In [1]: import numpy as np

In [2]: import numpy.linalg as la

In [3]: np.set_printoptions(precision=3, suppress=True, linewidth=140, floatmode="fixed")

In [4]: M = np.array([[-9, 0, 15], [0, 0, 0]])

In [5]: M
Out[5]: 
array([[-9,  0, 15],
       [ 0,  0,  0]])

In [6]: rank = la.matrix_rank(M)

In [7]: rank
Out[7]: np.int64(1)

In [8]: ns = la.svd(M)[2][rank:].T

In [9]: la.matrix_rank(M.T @ M), la.matrix_rank(M @ M.T)
Out[9]: (np.int64(1), np.int64(1))

In [10]: vec = np.array([4, 4, 4])

In [11]: h = np.maximum(M @ vec, 0)

In [12]: np.maximum(M @ vec, 0) - np.maximum(-M @ vec, 0)
Out[12]: array([24,  0])

In [13]: M * (h > 1e-9)[:, None]
Out[13]: 
array([[-9,  0, 15],
       [ 0,  0,  0]])

In [14]: np.maximum(M @ (3 * vec), 0)
Out[14]: array([72,  0])

In [15]: U, sigma, VT = la.svd(M)

In [16]: V = VT[:(sigma > 1e-8).sum()]

In [17]: rng = np.random.default_rng(319103)

In [18]: vec = M[1] + -3 * M[0] + rng.integers(2) * np.eye(3)[1]

In [19]: vec
Out[19]: array([ 27.000,   1.000, -45.000])

In [20]: np.round(la.norm(vec - V.T @ V @ vec), 3)
Out[20]: np.float64(1.0)

In [21]: la.matrix_rank(np.vstack([M, vec]))
Out[21]: np.int64(2)

In [22]: np.allclose(V.T @ V @ vec, vec)
Out[22]: False

In [23]: W0 = np.loadtxt("block8.csv", delimiter=",")

In [24]: W0
Out[24]: 
array([[ 5.226, -5.494, -4.436, -0.487],
       [ 4.093, -3.097, -0.119,  2.370],
       [ 0.111,  4.491, -0.711,  1.973],
       [ 3.567, -0.588,  1.840, -4.397],
       [ 1.157, -2.834,  1.973, -0.489],
       [ 3.545, -5.119, -0.190,  0.546],
       [ 3.597, -6.191, -2.345, -2.074],
       [ 2.100,  0.075,  2.748, -6.034],
       [-1.295,  7.152,  4.835,  2.954],
       [-4.293,  9.828,  4.037,  3.366],
       [-1.879, -3.734,  4.440, -0.846],
       [-0.699,  2.746,  2.322, -1.323],
       [ 2.090, -9.747,  0.165,  4.281],
       [ 0.378,  6.163, -1.378,  0.854],
       [-3.956,  0.793, -0.807,  3.684],
       [-0.287, -2.952,  0.352,  6.594],
       [-0.481, -6.449,  2.737,  1.331],
       [ 0.269, -3.437,  0.683, -2.129],
       [-3.476,  6.987, -0.119,  8.411],
       [-1.255, -5.314, -1.314,  1.718],
       [ 4.366, -6.988,  2.305, -4.060],
       [ 0.228,  0.604, -2.141, -0.648],
       [ 2.698,  0.008,  3.061, -6.259],
       [ 0.624, -1.082, -1.546,  2.877],
       [-5.111,  2.228,  4.075, -1.989],
       [ 2.364,  0.966,  2.754,  0.834],
       [-0.641,  7.275, -1.290,  1.311],
       [-0.849, -1.074,  0.456,  3.757],
       [-1.309,  2.867,  0.730,  0.937],
       [ 4.388, -4.628, -1.414, -2.801],
       [-2.473, -4.458, -1.859,  5.739],
       [-0.514, -2.978, -1.350,  7.642]])

In [25]: t = np.radians(45)

In [26]: R = np.eye(4)

In [27]: R[3, 3] = R[1, 1] = np.cos(t)

In [28]: R[3, 1], R[1, 3] = -np.sin(t), np.sin(t)

In [29]: R
Out[29]: 
array([[ 1.000,  0.000,  0.000,  0.000],
       [ 0.000,  0.707,  0.000,  0.707],
       [ 0.000,  0.000,  1.000,  0.000],
       [ 0.000, -0.707,  0.000,  0.707]])

In [30]: M2 = W0 @ R.T

In [31]: np.allclose(W0 @ W0.T, M2 @ M2.T)
Out[31]: True

In [32]: np.abs(M2 - W0).max(axis=0)
Out[32]: array([0.000, 6.276, 0.000, 7.935])

In [33]: np.allclose(la.norm(W0, axis=1), la.norm(M2, axis=1))
Out[33]: True

In [34]: A = np.array([[0, -2, 3], [0, 0, -1], [0, 0, 0]])

In [35]: T = np.stack([A, 2 * A, A[::-1]])

In [36]: (T @ A.T).shape
Out[36]: (3, 3, 3)

In [37]: T.sum(axis=0)
Out[37]: 
array([[ 0, -6,  9],
       [ 0,  0, -4],
       [ 0, -2,  3]])

In [38]: T.shape
Out[38]: (3, 3, 3)

In [39]: U, sigma, VT = la.svd(A)

In [40]: np.argmax(sigma[:-1] / (sigma[1:] + 1e-6)) + 1
Out[40]: np.int64(2)

In [41]: M2 = U[:, :2] @ np.diag(sigma[:2]) @ VT[:2]

In [42]: la.matrix_rank(A, rtol=0.05)
Out[42]: np.int64(2)

In [43]: la.matrix_rank(M2)
Out[43]: np.int64(2)

In [44]: round(la.norm(A - M2) / la.norm(A), 3)
Out[44]: np.float64(0.0)

In [45]: np.round(np.abs(A - M2).max(), 3)
Out[45]: np.float64(0.0)

In [46]: M2.round(3) + 0
Out[46]: 
array([[ 0.000, -2.000,  3.000],
       [ 0.000,  0.000, -1.000],
       [ 0.000,  0.000,  0.000]])

In [47]: vec = np.array([-5, -5, 5])

In [48]: A @ (2 * vec)
Out[48]: array([ 50, -10,   0])

In [49]: la.norm(A @ vec) <= la.norm(A, 2) * la.norm(vec) + 1e-9
Out[49]: np.True_

In [50]: A * vec
Out[50]: 
array([[ 0, 10, 15],
       [ 0,  0, -5],
       [ 0,  0,  0]])

In [51]: (A @ vec).argmax()
Out[51]: np.int64(0)

In [52]: la.matrix_rank(A - A[0, 0] * np.eye(3))
Out[52]: np.int64(2)

In [53]: la.matrix_power(A - np.diag(np.diag(A)), 3)
Out[53]: 
array([[0, 0, 0],
       [0, 0, 0],
       [0, 0, 0]])

In [54]: U, sigma, VT = la.svd(A)

In [55]: V = VT[:(sigma > 1e-8).sum()]

In [56]: vec = A[2] + -2 * A[1] + rng.integers(2) * np.eye(3)[2]

In [57]: vec
Out[57]: array([0.000, 0.000, 3.000])

In [58]: round(float(la.norm(vec - V.T @ V @ vec)), 3)
Out[58]: 0.0

In [59]: la.matrix_rank(np.vstack([A, vec]))
Out[59]: np.int64(2)

In [60]: np.diag(V.T @ V)
Out[60]: array([0.000, 1.000, 1.000])

In [61]: np.round(V.T @ V, 3) + 0
Out[61]: 
array([[0.000, 0.000, 0.000],
       [0.000, 1.000, 0.000],
       [0.000, 0.000, 1.000]])

In [62]: m1 = np.array([[2, 1, 0], [2, 1, 0], [1, 1, 2]])

In [63]: m1
Out[63]: 
array([[2, 1, 0],
       [2, 1, 0],
       [1, 1, 2]])

In [64]: [round(float(x), 3) for x in la.svd(m1, compute_uv=False)[:3]]
Out[64]: [3.562, 1.819, 0.0]

In [65]: la.matrix_rank(m1, rtol=0.1)
Out[65]: np.int64(2)

In [66]: np.kron(np.eye(2, dtype=int), m1)
Out[66]: 
array([[2, 1, 0, 0, 0, 0],
       [2, 1, 0, 0, 0, 0],
       [1, 1, 2, 0, 0, 0],
       [0, 0, 0, 2, 1, 0],
       [0, 0, 0, 2, 1, 0],
       [0, 0, 0, 1, 1, 2]])

In [67]: np.round(la.eigvals(m1).sum().real, 3)
Out[67]: np.float64(5.0)

In [68]: np.einsum("ii->", m1)
Out[68]: np.int64(5)

In [69]: round(float(la.det(m1[::-1])), 3)
Out[69]: 0.0

In [70]: U, sigma, VT = la.svd(m1)

In [71]: V = VT[:(sigma > 1e-8).sum()]

In [72]: vec = m1[0] + 3 * m1[2] + rng.integers(2) * np.eye(3)[2]

In [73]: vec
Out[73]: array([5.000, 4.000, 7.000])

In [74]: la.matrix_rank(np.vstack([m1, vec]))
Out[74]: np.int64(3)

In [75]: np.diag(V.T @ V)
Out[75]: array([0.810, 0.238, 0.952])

In [76]: round(float(la.norm(vec - V.T @ V @ vec)), 3)
Out[76]: 0.218

In [77]: lab = rng.permutation(3)

In [78]: lab
Out[78]: array([1, 0, 2])

In [79]: M2 = m1[lab][:, lab]

In [80]: M2
Out[80]: 
array([[1, 2, 0],
       [1, 2, 0],
       [1, 1, 2]])

In [81]: data = np.load("arr.npy")

In [82]: data
Out[82]: 
array([[ 0,  0,  2,  1,  0,  0],
       [-3,  3,  0,  0,  0,  0],
       [ 1,  0, -3, -2,  0,  0],
       [ 0,  0,  0,  0,  0,  0],
       [ 0,  0,  0,  3,  0,  0],
       [ 2,  0,  0,  0,  0,  0],
       [ 0,  0,  0,  0,  0,  0]])

In [83]: U, sigma, VT = la.svd(data, full_matrices=False)

In [84]: np.round(U.T @ U, 3) + 0
Out[84]: 
array([[1.000, 0.000, 0.000, 0.000, 0.000, 0.000],
       [0.000, 1.000, 0.000, 0.000, 0.000, 0.000],
       [0.000, 0.000, 1.000, 0.000, 0.000, 0.000],
       [0.000, 0.000, 0.000, 1.000, 0.000, 0.000],
       [0.000, 0.000, 0.000, 0.000, 1.000, 0.000],
       [0.000, 0.000, 0.000, 0.000, 0.000, 1.000]])

In [85]: sigma / sigma[0]
Out[85]: array([1.000, 0.876, 0.479, 0.277, 0.000, 0.000])

In [86]: np.round(VT @ VT.T, 3) + 0
Out[86]: 
array([[1.000, 0.000, 0.000, 0.000, 0.000, 0.000],
       [0.000, 1.000, 0.000, 0.000, 0.000, 0.000],
       [0.000, 0.000, 1.000, 0.000, 0.000, 0.000],
       [0.000, 0.000, 0.000, 1.000, 0.000, 0.000],
       [0.000, 0.000, 0.000, 0.000, 1.000, 0.000],
       [0.000, 0.000, 0.000, 0.000, 0.000, 1.000]])

In [87]: np.abs(VT[0])
Out[87]: array([0.562, 0.334, 0.536, 0.535, 0.000, 0.000])

In [88]: U.shape, sigma.shape, VT.shape
Out[88]: ((7, 6), (6,), (6, 6))

In [89]: np.allclose(U * sigma @ VT, data)
Out[89]: True

In [90]: np.round(np.sqrt((sigma ** 2).sum()), 3), round(la.norm(data), 3)
Out[90]: (np.float64(7.071), np.float64(7.071))

In [91]: np.abs(U[:, 0]).round(6).argmax()
Out[91]: np.int64(2)

In [92]: np.cumsum(sigma ** 2) / np.sum(sigma ** 2)
Out[92]: array([0.482, 0.852, 0.963, 1.000, 1.000, 1.000])

In [93]: sigma
Out[93]: array([4.911, 4.301, 2.351, 1.362, 0.000, 0.000])

In [94]: round(float(la.norm(data, "nuc")), 3)
Out[94]: 12.925

In [95]: la.norm(data, axis=1)
Out[95]: array([2.236, 4.243, 3.742, 0.000, 3.000, 2.000, 0.000])

In [96]: data[6] @ data[4]
Out[96]: np.int64(0)

In [97]: feats = np.array([[1, 1, 1, 1, 1, 1, 1, 1],
    ...:     [1, -1, 1, -1, 1, -1, 1, -1],
    ...:     [1, 1, 1, 1, -1, -1, -1, -1]])

In [98]: W = np.array([[-2, 0],
    ...:     [2, 1],
    ...:     [1, 2],
    ...:     [-3, -2],
    ...:     [-2, 2],
    ...:     [-2, 2],
    ...:     [-2, -3],
    ...:     [-1, 3]])

In [99]: coef = np.array([2, 1])

In [100]: hid = np.maximum(feats @ W + coef, 0)

In [101]: la.matrix_rank(hid)
Out[101]: np.int64(2)

In [102]: hid
Out[102]: 
array([[0, 6],
       [1, 0],
       [7, 0]])

In [103]: W2 = np.array([[2, 1, 1], [2, 1, 0]])

In [104]: W @ W2
Out[104]: 
array([[ -4,  -2,  -2],
       [  6,   3,   2],
       [  6,   3,   1],
       [-10,  -5,  -3],
       [  0,   0,  -2],
       [  0,   0,  -2],
       [-10,  -5,  -2],
       [  4,   2,  -1]])

In [105]: vec = np.array([-2, -1, -3, -1, 2, -3, -1, -3])

In [106]: h = np.maximum(feats @ vec, 0)

In [107]: np.maximum(feats @ vec, 0) - np.maximum(-feats @ vec, 0)
Out[107]: array([-12,   4,  -2])

In [108]: np.tanh(feats @ vec)
Out[108]: array([-1.000,  0.999, -0.964])

In [109]: feats.T @ h
Out[109]: array([ 4, -4,  4, -4,  4, -4,  4, -4])

In [110]: np.flatnonzero(h > 1e-9)
Out[110]: array([1])

In [111]: arr = np.load("test11.npy")

In [112]: arr
Out[112]: 
array([[ 1.301,  0.447, -0.763,  0.130,  0.830, -0.441],
       [ 0.447, -1.342,  0.656, -0.849,  0.469, -1.568],
       [-0.763,  0.656,  0.635,  0.084, -0.512,  0.286],
       [ 0.130, -0.849,  0.084, -0.298, -0.029, -0.469],
       [ 0.830,  0.469, -0.512, -0.029,  1.943, -0.091],
       [-0.441, -1.568,  0.286, -0.469, -0.091, -0.239]])

In [113]: rank = la.matrix_rank(arr)

In [114]: rank
Out[114]: np.int64(4)

In [115]: ns = la.svd(arr)[2][rank:].T

In [116]: np.round(arr @ ns, 3) + 0
Out[116]: 
array([[0.000, 0.000],
       [0.000, 0.000],
       [0.000, 0.000],
       [0.000, 0.000],
       [0.000, 0.000],
       [0.000, 0.000]])

In [117]: [int(la.matrix_rank(arr[:i])) for i in range(1, len(arr) + 1)]
Out[117]: [1, 2, 3, 4, 4, 4]

In [118]: la.matrix_rank(arr.T @ arr), la.matrix_rank(arr @ arr.T)
Out[118]: (np.int64(4), np.int64(4))

In [119]: ns.shape
Out[119]: (6, 2)
